% python3 -q
>>> import numpy as np
>>> np.set_printoptions(precision=3, suppress=True, linewidth=200, floatmode="fixed")
>>> rng = np.random.default_rng(642529)
>>> arr = np.eye(5, dtype=int)[rng.permutation(5)]
>>> arr
array([[0, 1, 0, 0, 0],
       [0, 0, 0, 0, 1],
       [0, 0, 0, 1, 0],
       [1, 0, 0, 0, 0],
       [0, 0, 1, 0, 0]])
>>> (arr - arr.T) / 2
array([[ 0.000,  0.500,  0.000, -0.500,  0.000],
       [-0.500,  0.000,  0.000,  0.000,  0.500],
       [ 0.000,  0.000,  0.000,  0.500, -0.500],
       [ 0.500,  0.000, -0.500,  0.000,  0.000],
       [ 0.000, -0.500,  0.500,  0.000,  0.000]])
>>> np.allclose(arr @ arr.T, arr.T @ arr)
True
>>> (arr + arr.T) / 2
array([[0.000, 0.500, 0.000, 0.500, 0.000],
       [0.500, 0.000, 0.000, 0.000, 0.500],
       [0.000, 0.000, 0.000, 0.500, 0.500],
       [0.500, 0.000, 0.500, 0.000, 0.000],
       [0.000, 0.500, 0.500, 0.000, 0.000]])
>>> np.trace(arr)
np.int64(0)
>>> A = np.load("block17.npy")
>>> A
array([[0, 2, 2, 0, 4],
       [0, 1, 1, 0, 2],
       [0, 1, 1, 0, 2]])
>>> rank = np.linalg.matrix_rank(A)
>>> rank
np.int64(1)
>>> null = np.linalg.svd(A)[2][rank:].T
>>> np.linalg.matrix_rank(A.T @ A), np.linalg.matrix_rank(A @ A.T)
(np.int64(1), np.int64(1))
>>> [int(np.linalg.matrix_rank(np.delete(A, i, axis=0))) for i in range(3)]
[1, 1, 1]
>>> np.round(null @ null.T, 3) + 0
array([[ 1.000,  0.000,  0.000,  0.000,  0.000],
       [ 0.000,  0.833, -0.167,  0.000, -0.333],
       [ 0.000, -0.167,  0.833,  0.000, -0.333],
       [ 0.000,  0.000,  0.000,  1.000,  0.000],
       [ 0.000, -0.333, -0.333,  0.000,  0.333]])
>>> [int(np.linalg.matrix_rank(A[:i])) for i in range(1, len(A) + 1)]
[1, 1, 1]
>>> np.allclose(A @ null, 0)
True
>>> f, v = A[2], A[0]
>>> f @ f
np.int64(6)
>>> pr = (f @ v) / (f @ f) * f
>>> round(np.linalg.norm(f + v) ** 2 + np.linalg.norm(f - v) ** 2, 3)
np.float64(60.0)
>>> v - pr
array([0.000, 0.000, 0.000, 0.000, 0.000])
>>> (v - pr) @ f
np.float64(0.0)
>>> np.outer(f, v)
array([[0, 0, 0, 0, 0],
       [0, 2, 2, 0, 4],
       [0, 2, 2, 0, 4],
       [0, 0, 0, 0, 0],
       [0, 4, 4, 0, 8]])
>>> out = A / np.sqrt((A ** 2).mean(axis=1, keepdims=True))
>>> A - A.mean(axis=1, keepdims=True)
array([[-1.600,  0.400,  0.400, -1.600,  2.400],
       [-0.800,  0.200,  0.200, -0.800,  1.200],
       [-0.800,  0.200,  0.200, -0.800,  1.200]])
>>> np.linalg.matrix_rank(out) == np.linalg.matrix_rank(A)
np.True_
>>> U, sigma, Vh = np.linalg.svd(A)
>>> sigma.round(3) + 0
array([6.000, 0.000, 0.000])
>>> np.argmax(sigma[:-1] / (sigma[1:] + 1e-6)) + 1
np.int64(1)
>>> out = U[:, :1] @ np.diag(sigma[:1]) @ Vh[:1]
>>> np.round(np.linalg.norm(A - out) / np.linalg.norm(A), 3)
np.float64(0.0)
>>> round(float(np.linalg.norm(A - out, 2)), 3), np.round(sigma[1], 3)
(0.0, np.float64(0.0))
>>> np.linalg.matrix_rank(A, rtol=0.05)
np.int64(1)
>>> U, sigma, Vh = np.linalg.svd(A, full_matrices=False)
>>> sigma.round(3) + 0
array([6.000, 0.000, 0.000])
>>> np.round(U.T @ A @ Vh.T, 3) + 0
array([[6.000, 0.000, 0.000],
       [0.000, 0.000, 0.000],
       [0.000, 0.000, 0.000]])
>>> U.shape, sigma.shape, Vh.shape
((3, 3), (3,), (3, 5))
>>> (sigma > 1e-8).sum()
np.int64(1)
>>> np.round(Vh @ Vh.T, 3) + 0
array([[1.000, 0.000, 0.000],
       [0.000, 1.000, 0.000],
       [0.000, 0.000, 1.000]])
>>> m1 = np.loadtxt("case2.csv", delimiter=",")
>>> m1
array([[  5.098,  -0.122,   0.931],
       [-14.205,  -0.343,   5.800],
       [ 22.796,   2.102, -12.775]])
>>> f, v = m1[0], m1[2]
>>> np.round(f @ f, 3)
np.float64(26.871)
>>> pr = (f @ v) / (f @ f) * f
>>> np.round((v - pr) @ f, 3)
np.float64(-0.0)
>>> v - pr
array([  3.053,   2.574, -16.380])
>>> P = np.triu(np.array([[-1, -1, -3], [5, -3, -2], [0, -2, 5]]), 1) + np.eye(3)
>>> out = P @ m1 @ np.linalg.inv(P)
>>> P @ m1 - m1 @ P
array([[-54.183,  -0.865,  47.575],
       [-45.592, -18.409, -17.751],
       [  0.000,  22.796,  72.592]])
>>> round(np.linalg.det(out), 3)
np.float64(-54.325)
>>> out = m1 / np.sqrt((m1 ** 2).mean(axis=1, keepdims=True))
>>> out[1]
array([-1.603, -0.039,  0.655])
>>> np.linalg.matrix_rank(out) == np.linalg.matrix_rank(m1)
np.True_
>>> np.linalg.matrix_rank(m1 - m1.mean(axis=1, keepdims=True))
np.int64(2)
>>> np.linalg.norm(out, axis=1)
array([1.732, 1.732, 1.732])
>>> W0 = np.loadtxt("data.csv", delimiter=",")
>>> W0
array([[ -1.200,  -1.600,  -0.100, -24.000],
       [  0.000,  -0.400,  -1.000,  20.000],
       [  0.000,   1.200,  -1.400,  14.000],
       [ -0.100,  -1.800,   0.000, -20.000],
       [ -1.000,   0.200,   0.400,   4.000]])
>>> out = np.c_[W0[:, :2] @ np.array([[0, 2], [-4, 4]]), np.array([0, 3, 0, 0, 0])]
>>> out
array([[ 6.400, -8.800,  0.000],
       [ 1.600, -1.600,  3.000],
       [-4.800,  4.800,  0.000],
       [ 7.200, -7.400,  0.000],
       [-0.800, -1.200,  0.000]])
>>> np.round(np.linalg.lstsq(W0, out[:, 0])[0], 3) + 0
array([ 0.000, -4.000,  0.000,  0.000])
>>> np.linalg.norm(np.linalg.qr(W0)[0].T @ out, axis=0) ** 2 / ((out ** 2).sum(axis=0) + 1e-12)
array([1.000, 1.000, 0.975])
>>> np.linalg.matrix_rank(np.c_[W0, out])
np.int64(5)
>>> out = np.linalg.inv(arr)
>>> arr @ out
array([[1.000, 0.000, 0.000, 0.000, 0.000],
       [0.000, 1.000, 0.000, 0.000, 0.000],
       [0.000, 0.000, 1.000, 0.000, 0.000],
       [0.000, 0.000, 0.000, 1.000, 0.000],
       [0.000, 0.000, 0.000, 0.000, 1.000]])
>>> (np.abs(out) > 1e-9).astype(int)
array([[0, 0, 0, 1, 0],
       [1, 0, 0, 0, 0],
       [0, 0, 0, 0, 1],
       [0, 0, 1, 0, 0],
       [0, 1, 0, 0, 0]])
>>> np.abs(np.linalg.svd(W0)[2][-1])
array([0.094, 0.585, 0.804, 0.047])
>>> np.argsort(-np.linalg.norm(W0, axis=0).round(6), kind="stable")[:3]
array([3, 1, 2])
>>> J = np.cumsum(np.array([[0, 1, 0, 0],
...     [0, 3, 2, -2],
...     [-3, -1, -3, 3],
...     [4, 5, 4, -3],
...     [0, 3, 4, -1],
...     [-1, 2, 5, 2],
...     [5, 1, -1, -5],
...     [2, 3, -3, 5],
...     [-2, 1, 1, -2],
...     [4, 5, 1, -3],
...     [-3, 1, 1, -2],
...     [-3, 1, 4, 3],
...     [2, -3, 0, 3],
...     [-1, -2, -5, -3]]), axis=0)
>>> J
array([[ 0,  1,  0,  0],
       [ 0,  4,  2, -2],
       [-3,  3, -1,  1],
       [ 1,  8,  3, -2],
       [ 1, 11,  7, -3],
       [ 0, 13, 12, -1],
       [ 5, 14, 11, -6],
       [ 7, 17,  8, -1],
       [ 5, 18,  9, -3],
       [ 9, 23, 10, -6],
       [ 6, 24, 11, -8],
       [ 3, 25, 15, -5],
       [ 5, 22, 15, -2],
       [ 4, 20, 10, -5]])
>>> out = np.c_[J[:, :3] @ np.array([[-1, -1, 1], [1, -1, 2], [-2, 0, -2]]), np.array([2, 2, 1, 3, 5, 4, 5, 1, 2, 2, 5, 1, 4, 1])]
>>> out
array([[  1,  -1,   2,   2],
       [  0,  -4,   4,   2],
       [  8,   0,   5,   1],
       [  1,  -9,  11,   3],
       [ -4, -12,   9,   5],
       [-11, -13,   2,   4],
       [-13, -19,  11,   5],
       [ -6, -24,  25,   1],
       [ -5, -23,  23,   2],
       [ -6, -32,  35,   2],
       [ -4, -30,  32,   5],
       [ -8, -28,  23,   1],
       [-13, -27,  19,   4],
       [ -4, -24,  24,   1]])
>>> np.round(np.linalg.lstsq(J, out[:, 0])[0], 3) + 0
array([-1.000,  1.000, -2.000,  0.000])
>>> np.linalg.matrix_rank(np.c_[J, out])
np.int64(5)
>>> np.linalg.norm(np.linalg.qr(J)[0].T @ out, axis=0) ** 2 / ((out ** 2).sum(axis=0) + 1e-12)
array([1.000, 1.000, 1.000, 0.726])
>>> np.round(np.linalg.norm(out - J @ np.linalg.lstsq(J, out)[0], axis=0), 3) + 0
array([0.000, 0.000, 0.000, 6.105])
>>> out = np.array([[-1, -3], [3, 1], [2, 3], [3, 1]])
>>> np.vstack([J, out.T]).shape
(16, 4)
>>> out.T @ J.T
array([[ 3, 10, 13, 23, 37, 60, 41, 57, 58, 62, 64, 87, 85, 61],
       [ 1,  8, 10, 12, 26, 48, 26, 19, 27, 20, 31, 56, 50, 33]])
>>> np.linalg.matrix_rank(J @ out)
np.int64(2)
>>> np.einsum("ij,ij->i", J, J)
array([  1,  24,  20,  78, 180, 314, 378, 403, 439, 746, 797, 884, 738, 541])
>>> np.einsum("ik,kj->ij", J, out)
array([[ 3,  1],
       [10,  8],
       [13, 10],
       [23, 12],
       [37, 26],
       [60, 48],
       [41, 26],
       [57, 19],
       [58, 27],
       [62, 20],
       [64, 31],
       [87, 56],
       [85, 50],
       [61, 33]])
>>> np.einsum("ij->j", J)
array([ 43, 203, 112, -43])
